% python3 -q
>>> import numpy as np
>>> import numpy.linalg as la
>>> np.set_printoptions(precision=2, suppress=True, linewidth=100, floatmode="fixed")
>>> data = np.load("run8.npy")
>>> print(data)
[[ 2 -1  2 -2 -1 -2  0]
 [ 2 -1  2 -2 -1 -2  0]
 [ 0  0  0  0  0  0  0]
 [ 4 -2  4 -4 -2 -4  0]]
>>> r = la.matrix_rank(data)
>>> print(r)
1
>>> N = la.svd(data)[2][r:].T
>>> print(np.allclose(data @ N, 0))
True
>>> print(la.matrix_rank(data.T @ data), la.matrix_rank(data @ data.T))
1 1
>>> print(N.shape)
(7, 6)
>>> print([int(la.matrix_rank(data[:i])) for i in range(1, len(data) + 1)])
[1, 1, 1, 1]
>>> print(N @ N.T)
[[ 0.78  0.11 -0.22  0.22  0.11  0.22  0.00]
 [ 0.11  0.94  0.11 -0.11 -0.06 -0.11  0.00]
 [-0.22  0.11  0.78  0.22  0.11  0.22  0.00]
 [ 0.22 -0.11  0.22  0.78 -0.11 -0.22  0.00]
 [ 0.11 -0.06  0.11 -0.11  0.94 -0.11  0.00]
 [ 0.22 -0.11  0.22 -0.22 -0.11  0.78  0.00]
 [ 0.00  0.00  0.00  0.00  0.00  0.00  1.00]]
>>> A = np.loadtxt("layer15.csv", delimiter=",")
>>> print(A)
[[ 1.05  1.00 -2.00 -6.00 -7.00 -1.00 -6.00]
 [ 4.00  7.05  1.00  9.00  4.00  5.00 -5.00]
 [-8.00  5.00 -6.95  8.00 -5.00  8.00  7.00]
 [ 6.00  1.00 -7.00  3.05  1.00  1.00  4.00]
 [ 5.00  9.00  0.00 -7.00  1.05  7.00  5.00]
 [ 9.00  2.00 -9.00  0.00  5.00  5.05  7.00]
 [ 1.00  1.00 -2.00 -6.00 -7.00 -1.00 -5.95]]
>>> rng = np.random.default_rng(55)
>>> other = A + rng.integers(-2, 3, (7, 6)) @ rng.integers(-2, 3, (6, 7))
>>> print(other)
[[ -0.95   3.00  -8.00  -9.00  -2.00  -7.00 -17.00]
 [  4.00   7.05  -3.00   7.00   7.00   3.00  -2.00]
 [-10.00   8.00  -0.95   1.00  -2.00   8.00   4.00]
 [  4.00   2.00  -8.00   4.05   3.00   1.00   8.00]
 [  8.00   4.00   9.00  -8.00  -5.95   6.00   7.00]
 [  8.00   2.00 -13.00   7.00   4.00   4.05  -2.00]
 [  0.00   1.00  -5.00  -1.00  -9.00  -2.00 -10.95]]
>>> print(la.matrix_rank(other - A, tol=1e-8))
6
>>> print(np.round(la.svd(other - A, compute_uv=False), 2) + 0)
[20.39 13.98 12.16  6.10  2.64  0.98  0.00]
>>> Uu, s, Vh = la.svd(A, full_matrices=False)
>>> print(np.allclose(Uu * s @ Vh, A))
True
>>> print((s > 1e-8).sum())
7
>>> print(np.abs(Uu[:, 0]).round(6).argmax())
5
>>> print(np.round(Uu.T @ A @ Vh.T, 2) + 0)
[[23.88  0.00  0.00  0.00  0.00  0.00  0.00]
 [ 0.00 17.73  0.00  0.00  0.00  0.00  0.00]
 [ 0.00  0.00 15.43  0.00  0.00  0.00  0.00]
 [ 0.00  0.00  0.00 13.18  0.00  0.00  0.00]
 [ 0.00  0.00  0.00  0.00 10.80  0.00  0.00]
 [ 0.00  0.00  0.00  0.00  0.00  2.13  0.00]
 [ 0.00  0.00  0.00  0.00  0.00  0.00  0.01]]
>>> print(np.cumsum(s ** 2) / np.sum(s ** 2))
[0.40 0.62 0.79 0.91 1.00 1.00 1.00]
>>> print(round(float(la.norm(A, 2) / la.norm(A)), 2))
0.63
>>> print(la.matrix_rank(A, rtol=0.1))
5
>>> def softmax(z):
...     e = np.exp(z - z.max(axis=-1, keepdims=True))
...     return e / e.sum(axis=-1, keepdims=True)
... 
>>> print(np.round(softmax(10 * A[1]), 2) + 0)
[0.00 0.00 0.00 1.00 0.00 0.00 0.00]
>>> print(np.round(softmax(A[1]), 2) + 0)
[0.01 0.12 0.00 0.85 0.01 0.02 0.00]
>>> scores = A @ A.T / np.sqrt(7)
>>> print(np.round(softmax(scores), 2) + 0)
[[0.53 0.00 0.00 0.00 0.00 0.00 0.47]
 [0.00 1.00 0.00 0.00 0.00 0.00 0.00]
 [0.00 0.00 1.00 0.00 0.00 0.00 0.00]
 [0.00 0.00 0.00 0.00 0.00 1.00 0.00]
 [0.00 0.00 0.00 0.00 1.00 0.00 0.00]
 [0.00 0.00 0.00 0.00 0.00 1.00 0.00]
 [0.53 0.00 0.00 0.00 0.00 0.00 0.47]]
>>> print(np.round(softmax(scores + np.triu(np.full(scores.shape, -np.inf), 1)), 2) + 0)
[[1.00 0.00 0.00 0.00 0.00 0.00 0.00]
 [0.00 1.00 0.00 0.00 0.00 0.00 0.00]
 [0.00 0.00 1.00 0.00 0.00 0.00 0.00]
 [0.00 0.00 0.00 1.00 0.00 0.00 0.00]
 [0.00 0.00 0.00 0.00 1.00 0.00 0.00]
 [0.00 0.00 0.00 0.00 0.00 1.00 0.00]
 [0.53 0.00 0.00 0.00 0.00 0.00 0.47]]
>>> vec = np.array([2, -3, 5, -9, 4, -6, 5])
>>> h = np.maximum(A @ vec, 0)
>>> print(np.maximum(A @ vec, 0) - np.maximum(-A @ vec, 0))
[  -8.90 -128.15 -170.75  -35.45   33.20   -8.30   -8.75]
>>> print(np.flatnonzero(h > 1e-9))
[4]
>>> print(A * (h > 1e-9)[:, None])
[[ 0.00  0.00 -0.00 -0.00 -0.00 -0.00 -0.00]
 [ 0.00  0.00  0.00  0.00  0.00  0.00 -0.00]
 [-0.00  0.00 -0.00  0.00 -0.00  0.00  0.00]
 [ 0.00  0.00 -0.00  0.00  0.00  0.00  0.00]
 [ 5.00  9.00  0.00 -7.00  1.05  7.00  5.00]
 [ 0.00  0.00 -0.00  0.00  0.00  0.00  0.00]
 [ 0.00  0.00 -0.00 -0.00 -0.00 -0.00 -0.00]]
>>> print(np.tanh(A @ vec))
[-1.00 -1.00 -1.00 -1.00  1.00 -1.00 -1.00]
>>> print(np.maximum(A @ (3 * vec), 0))
[ 0.00  0.00  0.00  0.00 99.60  0.00  0.00]
>>> m1 = np.array([[3, 9, 8],
...     [2, -8, -1],
...     [-6, 8, -2],
...     [-3, -2, 3],
...     [-7, -3, -1],
...     [-7, 4, -7],
...     [3, -8, 2]]) * (rng.random((7, 3)) < 0.3)
>>> print(m1)
[[ 0  9  0]
 [ 0  0  0]
 [-6  8  0]
 [-3 -2  0]
 [ 0 -3  0]
 [ 0  0 -7]
 [ 0  0  0]]
>>> print(round(float(la.norm(m1[4] - m1[2])), 2))
12.53
>>> print(la.norm(m1, axis=1))
[ 9.00  0.00 10.00  3.61  3.00  7.00  0.00]
>>> print(np.round(la.norm(m1[4], 1), 2), round(la.norm(m1[4], np.inf), 2))
3.0 3.0
>>> O, evecs = la.qr(m1[:, :2])[0], la.qr(m1[:, 2:])[0]
>>> s = la.svd(O.T @ evecs, compute_uv=False)
>>> print((s > 0.9).sum())
0
>>> vec = np.array([0, 4, 7])
>>> print(m1 * vec)
[[  0  36   0]
 [  0   0   0]
 [  0  32   0]
 [  0  -8   0]
 [  0 -12   0]
 [  0   0 -49]
 [  0   0   0]]
>>> print(np.sign((m1 @ vec).round(6)))
[ 1  0  1 -1 -1 -1  0]
>>> print(m1 @ np.ones(3))
[ 9.00  0.00  2.00 -5.00 -3.00 -7.00  0.00]
>>> print(m1 @ np.eye(3)[1])
[ 9.00  0.00  8.00 -2.00 -3.00  0.00  0.00]
>>> print(m1 @ (2 * vec))
[ 72   0  64 -16 -24 -98   0]
>>> print((m1 * vec).sum(axis=1))
[ 36   0  32  -8 -12 -49   0]
>>> print(la.norm(m1 @ vec) <= la.norm(m1, 2) * la.norm(vec) + 1e-9)
True
>>> print(m1 @ vec)
[ 36   0  32  -8 -12 -49   0]
>>> feats = np.loadtxt("out18.csv", delimiter=",")
>>> print(feats)
[[-5.32  9.99  3.87  5.07]
 [-5.07  9.69  4.70  7.11]
 [-5.12  8.95  5.41  3.85]
 [-3.99 10.35  6.38  6.20]
 [-5.32  9.39  5.65  3.59]
 [-3.67  9.52  4.86  6.43]
 [-3.21  8.54  3.54  5.86]
 [-4.49  9.81  4.02  7.71]
 [-5.92 10.30  3.76  4.51]
 [-4.99 10.21  6.59  6.63]
 [-4.77 11.33  5.52  6.64]
 [-6.18 11.67  4.76  3.98]
 [-5.11  9.84  2.91  4.34]
 [-5.44  9.62  4.52  5.07]
 [-4.15  9.62  3.74  4.89]
 [-6.10 10.46  5.69  4.59]
 [-4.67 11.66  5.31  4.14]
 [-4.53 10.61  2.03  4.23]
 [-5.20  9.58  6.33  6.59]
 [-5.55 10.06  7.13  3.33]
 [-3.92 10.49  4.63  5.15]
 [-6.15 10.33  4.63  3.50]
 [-6.58  9.67  6.09  5.49]
 [-6.92  8.65  4.19  6.32]]
>>> Xs = feats - feats.mean(axis=0)
>>> evecs = la.svd(Xs)[2][:1]
>>> other = Xs - Xs @ evecs.T @ evecs
>>> print(np.round(np.diag(evecs.T @ evecs), 2) + 0)
[0.14 0.04 0.00 0.82]
>>> C2 = np.cov(feats, rowvar=False)
>>> print(C2)
[[ 0.87 -0.05 -0.21  0.35]
 [-0.05  0.65  0.11 -0.22]
 [-0.21  0.11  1.51  0.10]
 [ 0.35 -0.22  0.10  1.58]]
>>> print(np.argwhere(np.triu(np.abs(np.corrcoef(feats.T)) > 0.8, 1)))
[]
>>> print(np.argsort(-feats.std(axis=0).round(6), kind="stable"))
[3 2 0 1]
>>> print(np.median(feats, axis=0))
[-5.12  9.91  4.73  5.07]
>>> print(la.eigvalsh(C2)[::-1])
[1.77 1.59 0.71 0.55]
>>> print(np.corrcoef(feats.T))
[[ 1.00 -0.06 -0.18  0.29]
 [-0.06  1.00  0.11 -0.22]
 [-0.18  0.11  1.00  0.06]
 [ 0.29 -0.22  0.06  1.00]]
>>> print(C2.shape)
(4, 4)
>>> evals, evecs = la.eig(C2)
>>> print(np.sort(la.eigvals(C2 @ C2)))
[0.31 0.50 2.51 3.12]
>>> print(np.sort(la.eigvals(la.inv(C2))))
[0.57 0.63 1.42 1.81]
>>> print(round(float(np.prod(evals)), 2))
1.09
>>> Uu, s, Vh = la.svd(feats)
>>> print(s)
[65.33  6.37  5.39  4.03]
>>> other = Uu[:, :1] @ np.diag(s[:1]) @ Vh[:1]
>>> print(np.round(np.abs(feats - other).max(), 2))
2.41
>>> print(la.matrix_rank(other))
1
>>> print(la.matrix_rank(feats, rtol=0.05))
4
>>> M = np.loadtxt("case6.csv", delimiter=",")
>>> print(M)
[[ 6.00  4.00  9.00  6.00]
 [ 6.00  2.00  9.00  3.00]
 [ 6.00  4.00 -9.00 -6.00]
 [ 6.00  2.00 -9.00 -3.00]]
>>> print(np.poly(M))
[   1.00    4.00 -267.00  144.00 1296.00]
>>> print(np.round(la.det(M.T), 2))
1296.0
>>> print(la.eigvals(M))
[-18.58  13.94  -1.94   2.58]
>>> print(np.kron(np.eye(2, dtype=int), M))
[[ 6.00  4.00  9.00  6.00  0.00  0.00  0.00  0.00]
 [ 6.00  2.00  9.00  3.00  0.00  0.00  0.00  0.00]
 [ 6.00  4.00 -9.00 -6.00  0.00  0.00 -0.00 -0.00]
 [ 6.00  2.00 -9.00 -3.00  0.00  0.00 -0.00 -0.00]
 [ 0.00  0.00  0.00  0.00  6.00  4.00  9.00  6.00]
 [ 0.00  0.00  0.00  0.00  6.00  2.00  9.00  3.00]
 [ 0.00  0.00 -0.00 -0.00  6.00  4.00 -9.00 -6.00]
 [ 0.00  0.00 -0.00 -0.00  6.00  2.00 -9.00 -3.00]]
>>> print(np.round(la.eigvals(M).sum().real, 2))
-4.0
>>> other = M + rng.integers(-2, 3, (4, 2)) @ rng.integers(-2, 3, (2, 4))
>>> print(other)
[[  6.00   6.00   9.00   8.00]
 [  4.00   0.00   5.00  -3.00]
 [  6.00   0.00  -9.00 -10.00]
 [  6.00  -2.00  -9.00  -7.00]]
>>> print(la.matrix_rank(other - M, tol=1e-8))
2
>>> print(np.round(la.svd(other - M, compute_uv=False), 2) + 0)
[10.69  4.20  0.00  0.00]
>>> print(other - M)
[[ 0.00  2.00  0.00  2.00]
 [-2.00 -2.00 -4.00 -6.00]
 [ 0.00 -4.00  0.00 -4.00]
 [ 0.00 -4.00  0.00 -4.00]]
>>> print(np.abs(other - M).sum(axis=1))
[ 4.00 14.00  8.00  8.00]
>>> J = np.array([[-2.0, 0.4, -1.5],
...     [-0.4, -0.8, 1.2],
...     [0.8, 0.0, -0.8],
...     [-0.4, 0.4, 1.1],
...     [0.0, 1.0, 0.2],
...     [-0.9, -0.1, 0.0],
...     [-0.5, 1.0, 0.3],
...     [-1.1, 0.2, 0.6]])
>>> other = np.c_[J[:, :2] @ np.array([[9, 7], [4, 1]]), np.array([-5, -4, -9, -9, -5, 3, 5, -9])]
>>> print(other)
[[-16.40 -13.60  -5.00]
 [ -6.80  -3.60  -4.00]
 [  7.20   5.60  -9.00]
 [ -2.00  -2.40  -9.00]
 [  4.00   1.00  -5.00]
 [ -8.50  -6.40   3.00]
 [ -0.50  -2.50   5.00]
 [ -9.10  -7.50  -9.00]]
>>> print(la.matrix_rank(np.c_[J, other]))
4
>>> print(la.matrix_rank(other))
3
>>> vec = np.array([-2, -1, -2])
>>> y = J @ vec
>>> print(la.solve(J.T @ J, J.T @ y))
[-2.00 -1.00 -2.00]
>>> y = y + 0.3 * rng.normal(size=8)
>>> print(y)
[ 6.59 -0.45  0.26 -1.83 -1.33  1.67 -0.53  0.41]
>>> beta, *_ = la.lstsq(J, y)
>>> print(np.round(J.T @ (y - J @ beta), 2) + 0)
[0.00 0.00 0.00]
>>> other = J / np.sqrt((J ** 2).mean(axis=1, keepdims=True))
>>> print(other[4])
[0.00 1.70 0.34]
>>> print(la.matrix_rank(other) == la.matrix_rank(J))
True
>>> P = J @ la.solve(J.T @ J, J.T)
>>> print(np.trace(P))
3.0
>>> print(np.round(la.eigvalsh(P), 2) + 0)
[0.00 0.00 0.00 0.00 0.00 1.00 1.00 1.00]
>>> print(np.round((np.eye(8) - P) @ J, 2) + 0)
[[0.00 0.00 0.00]
 [0.00 0.00 0.00]
 [0.00 0.00 0.00]
 [0.00 0.00 0.00]
 [0.00 0.00 0.00]
 [0.00 0.00 0.00]
 [0.00 0.00 0.00]
 [0.00 0.00 0.00]]
>>> z = rng.permutation(3)
>>> other = J[:, z] * rng.choice([-1, 1], 3)
>>> print(other)
[[ 2.00  0.40 -1.50]
 [ 0.40 -0.80  1.20]
 [-0.80  0.00 -0.80]
 [ 0.40  0.40  1.10]
 [-0.00  1.00  0.20]
 [ 0.90 -0.10  0.00]
 [ 0.50  1.00  0.30]
 [ 1.10  0.20  0.60]]
>>> Uu, _, Vh = la.svd(J.T @ other)
>>> print(np.round(Uu @ Vh, 2) + 0)
[[-1.00  0.00  0.00]
 [ 0.00  1.00  0.00]
 [ 0.00  0.00  1.00]]
>>> mat = np.load("data.npy")
>>> print(mat)
[[  0   3 -13   6]
 [ -3   0 -12 -12]
 [ 13  12   0  13]
 [ -6  12 -13   0]]
>>> z = rng.permutation(7)
>>> print(z)
[1 4 3 6 0 5 2]
>>> other = A[z][:, z]
>>> print(other)
[[ 7.05  4.00  9.00 -5.00  4.00  5.00  1.00]
 [ 9.00  1.05 -7.00  5.00  5.00  7.00  0.00]
 [ 1.00  1.00  3.05  4.00  6.00  1.00 -7.00]
 [ 1.00 -7.00 -6.00 -5.95  1.00 -1.00 -2.00]
 [ 1.00 -7.00 -6.00 -6.00  1.05 -1.00 -2.00]
 [ 2.00  5.00  0.00  7.00  9.00  5.05 -9.00]
 [ 5.00 -5.00  8.00  7.00 -8.00  8.00 -6.95]]
>>> print(np.sort(np.abs(la.eigvals(other))))
[ 0.05  3.74  7.38  7.38 10.58 12.87 12.87]
>>> print(round(float(np.trace(other)), 2))
4.35
>>> X = np.array([[-0.3, 1.6, 0.0],
...     [0.8, 1.1, -1.5],
...     [-0.4, 1.1, -0.2],
...     [-0.3, 0.3, -1.0],
...     [1.4, 1.3, -2.4],
...     [-0.2, -0.9, 0.4]])
>>> X[4] = X[5] + 0.05 * rng.normal(size=3)
>>> print(X)
[[-0.30  1.60  0.00]
 [ 0.80  1.10 -1.50]
 [-0.40  1.10 -0.20]
 [-0.30  0.30 -1.00]
 [-0.22 -0.84  0.32]
 [-0.20 -0.90  0.40]]
>>> print(round(float(la.norm(feats[9] - feats[4])), 2))
3.3
>>> print(np.round(la.norm(feats) ** 2 / la.norm(feats, 2) ** 2, 2))
1.02
>>> print(la.norm(feats, axis=0))
[25.38 49.21 24.45 26.26]
>>> print(round(float(la.norm(feats, 2)), 2))
65.33
>>> print(np.round(la.norm(feats[9], 1), 2), np.round(la.norm(feats[9], np.inf), 2))
28.42 10.21
>>> O, r_ = la.qr(X)
>>> print(np.allclose(r_.T @ r_, X.T @ X))
True
>>> print(np.round(O @ r_, 2) + 0)
[[-0.30  1.60  0.00]
 [ 0.80  1.10 -1.50]
 [-0.40  1.10 -0.20]
 [-0.30  0.30 -1.00]
 [-0.22 -0.84  0.32]
 [-0.20 -0.90  0.40]]
>>> vec = np.array([5, 7, 5, 5])
>>> y = feats @ vec
>>> beta, lr = np.zeros(4), 1 / la.norm(feats, 2) ** 2
>>> for i in range(6):
...     beta -= lr * feats.T @ (feats @ beta - y)
...     if i % 1 == 0: print(i, round(la.norm(feats @ beta - y), 2))
... 
0 40.75
1 40.48
2 40.22
3 39.96
4 39.7
5 39.44
>>> print(beta)
[-2.50  5.36  2.68  2.98]
